$ ipython --no-banner

In [1]: import numpy as np

In [2]: np.set_printoptions(precision=3, suppress=True, linewidth=100)

In [3]: W0 = np.loadtxt("run6.csv", delimiter=",")

In [4]: print(W0)
[[ 1. -1.  1. -1.]
 [ 1.  0.  0.  0.]
 [ 1.  1.  1.  1.]
 [ 1.  2.  4.  8.]]

In [5]: x0 = np.array([5, 6, 2, -5])

In [6]: target = W0 @ x0

In [7]: print(target)
[  6.   5.   8. -15.]

In [8]: print(np.linalg.solve(W0, target))
[ 5.  6.  2. -5.]

In [9]: print(np.linalg.solve(W0.T, W0[2]))
[0. 0. 1. 0.]

In [10]: print(np.linalg.solve(W0, 4 * target))
[ 20.  24.   8. -20.]

In [11]: print(round(float(np.linalg.det(W0[::-1])), 3))
12.0

In [12]: print(np.kron(np.eye(2, dtype=int), W0))
[[ 1. -1.  1. -1.  0. -0.  0. -0.]
 [ 1.  0.  0.  0.  0.  0.  0.  0.]
 [ 1.  1.  1.  1.  0.  0.  0.  0.]
 [ 1.  2.  4.  8.  0.  0.  0.  0.]
 [ 0. -0.  0. -0.  1. -1.  1. -1.]
 [ 0.  0.  0.  0.  1.  0.  0.  0.]
 [ 0.  0.  0.  0.  1.  1.  1.  1.]
 [ 0.  0.  0.  0.  1.  2.  4.  8.]]

In [13]: print(np.poly(W0))
[  1. -10.  14.  -2.  12.]

In [14]: print(np.einsum("ij,ji->", W0, W0))
72.0

In [15]: print(round(float(np.linalg.det(W0.T)), 3))
12.0

In [16]: print(np.round(np.linalg.eigvals(W0).sum().real, 3))
10.0

In [17]: print((W0 - W0.T) / 2)
[[ 0.  -1.   0.  -1. ]
 [ 1.   0.  -0.5 -1. ]
 [ 0.   0.5  0.  -1.5]
 [ 1.   1.   1.5  0. ]]

In [18]: print(round(np.linalg.det(W0), 3))
12.0

In [19]: print(np.allclose(W0, W0.T))
False

In [20]: print(round(np.abs(np.linalg.eigvals(W0)).max(), 3))
8.327

In [21]: print(np.sort(np.abs(np.linalg.eigvals(W0))))
[0.849 0.849 2.    8.327]

In [22]: u = np.array([-8, -8, -5])

In [23]: print(np.cross(W0[0, :3], W0[1, :3]))
[-0.  1.  1.]

In [24]: print(np.correlate(W0[0], W0[1], "full"))
[ 0.  0.  0.  1. -1.  1. -1.]

In [25]: feats = np.load("block17.npy")

In [26]: print(feats)
[[2 3 4 2 1 0]
 [1 2 4 2 0 2]
 [0 2 4 2 2 0]
 [0 0 4 2 2 3]
 [2 0 2 1 1 1]]

In [27]: W = np.array([[0, -2, 1, -2, -1, 2],
    ...:     [0, 1, 1, -1, -1, -2],
    ...:     [2, -2, 1, -2, 0, 1],
    ...:     [0, -1, 2, 2, -1, 2],
    ...:     [-2, -1, 2, 2, 2, 2],
    ...:     [2, 1, 0, 1, 0, 1]])

In [28]: b = np.array([1, -2, 3, -1, 2, -3])

In [29]: H = np.maximum(feats @ W + b, 0)

In [30]: print((H > 0).astype(int))
[[1 0 1 0 0 1]
 [1 0 1 0 0 1]
 [1 0 1 0 1 1]
 [1 0 1 1 1 1]
 [1 0 1 0 1 1]]

In [31]: print(H)
[[ 7  0 18  0  0  5]
 [13  0 14  0  0  5]
 [ 5  0 17  0  2  5]
 [11  0 15  2  4 12]
 [ 5  0 11  0  1  8]]

In [32]: basis = np.array([[-2, -1], [-1, -2], [2, 1], [-2, -1], [2, 1], [1, -2]])

In [33]: print(H @ basis)
[[ 27   1]
 [  7  -9]
 [ 33   4]
 [ 24 -18]
 [ 22  -9]]

In [34]: print(H.reshape(2, -1))
[[ 7  0 18  0  0  5 13  0 14  0  0  5  5  0 17]
 [ 0  2  5 11  0 15  2  4 12  5  0 11  0  1  8]]

In [35]: print(H.ravel(order="F"))
[ 7 13  5 11  5  0  0  0  0  0 18 14 17 15 11  0  0  0  2  0  0  0  2  4  1  5  5  5 12  8]

In [36]: blk = H.reshape(5, 2, -1)

In [37]: print(blk[:, 0])
[[ 7  0 18]
 [13  0 14]
 [ 5  0 17]
 [11  0 15]
 [ 5  0 11]]

In [38]: print(blk.shape)
(5, 2, 3)

In [39]: left, s, Vh = np.linalg.svd(feats, full_matrices=False)

In [40]: print(np.abs(Vh[0]))
[0.189 0.319 0.77  0.385 0.247 0.248]

In [41]: print(np.cumsum(s ** 2) / np.sum(s ** 2))
[0.849 0.939 0.976 1.    1.   ]

In [42]: print(left.shape, s.shape, Vh.shape)
(5, 5) (5,) (5, 6)

In [43]: print((s > 1e-8).sum())
5

In [44]: print(np.round(left.T @ feats @ Vh.T, 3) + 0)
[[10.709  0.     0.     0.     0.   ]
 [ 0.     3.469  0.     0.     0.   ]
 [ 0.     0.     2.252  0.     0.   ]
 [ 0.     0.     0.     1.782  0.   ]
 [ 0.     0.     0.     0.     0.21 ]]

In [45]: u, g = feats[4], feats[1]

In [46]: print(u @ u)
11

In [47]: pr = (u @ g) / (u @ u) * u

In [48]: print((g - pr) @ u)
0.0

In [49]: print(np.linalg.matrix_rank(np.outer(u, g)))
1

In [50]: A2 = feats[0, 0] * feats[1:] - np.outer(feats[1:, 0], feats[0])

In [51]: print(A2)
[[ 0  1  4  2 -1  4]
 [ 0  4  8  4  4  0]
 [ 0  0  8  4  4  6]
 [ 0 -6 -4 -2  0  2]]

In [52]: print(feats[:, 0] / feats[0, 0])
[1.  0.5 0.  0.  1. ]

In [53]: print(np.linalg.matrix_rank(A2), np.linalg.matrix_rank(feats))
4 5

In [54]: X = np.loadtxt("w.csv", delimiter=",")

In [55]: print(X)
[[0.308 0.077 0.231 0.231 0.154]
 [0.222 0.333 0.111 0.222 0.111]
 [0.111 0.222 0.444 0.222 0.   ]
 [0.231 0.231 0.231 0.231 0.077]
 [0.111 0.333 0.    0.222 0.333]]

In [56]: O, R = np.linalg.qr(X)

In [57]: print(np.round(O @ R, 3) + 0)
[[0.308 0.077 0.231 0.231 0.154]
 [0.222 0.333 0.111 0.222 0.111]
 [0.111 0.222 0.444 0.222 0.   ]
 [0.231 0.231 0.231 0.231 0.077]
 [0.111 0.333 0.    0.222 0.333]]

In [58]: print(np.abs(np.diag(R)))
[0.471 0.356 0.37  0.054 0.022]

In [59]: print(np.allclose(R.T @ R, X.T @ X))
True

In [60]: print(O.shape, R.shape)
(5, 5) (5, 5)

In [61]: O = X.astype(float).copy()

In [62]: for j in range(5):
    ...:     O[:, j] -= O[:, :j] @ (O[:, :j].T @ O[:, j])
    ...:     O[:, j] /= np.linalg.norm(O[:, j])
    ...: 

In [63]: print(np.round(O.T @ O, 3) + 0)
[[1. 0. 0. 0. 0.]
 [0. 1. 0. 0. 0.]
 [0. 0. 1. 0. 0.]
 [0. 0. 0. 1. 0.]
 [0. 0. 0. 0. 1.]]

In [64]: print(np.round(O.T @ X, 3) + 0)
[[ 0.471  0.451  0.421  0.473  0.269]
 [ 0.     0.356  0.047  0.154  0.158]
 [ 0.     0.     0.37   0.063 -0.149]
 [ 0.     0.     0.     0.054  0.182]
 [ 0.     0.     0.     0.     0.022]]

In [65]: print(X @ np.ones(5))
[1. 1. 1. 1. 1.]

In [66]: print(np.linalg.matrix_power(X, 100))
[[0.204 0.233 0.225 0.226 0.112]
 [0.204 0.233 0.225 0.226 0.112]
 [0.204 0.233 0.225 0.226 0.112]
 [0.204 0.233 0.225 0.226 0.112]
 [0.204 0.233 0.225 0.226 0.112]]

In [67]: pr = np.eye(5)[4]

In [68]: for _ in range(3):
    ...:     pr = pr @ X
    ...:     print(pr.round(3))
    ...: 
[0.111 0.333 0.    0.222 0.333]
[0.197 0.282 0.114 0.225 0.182]
[0.208 0.247 0.179 0.226 0.14 ]
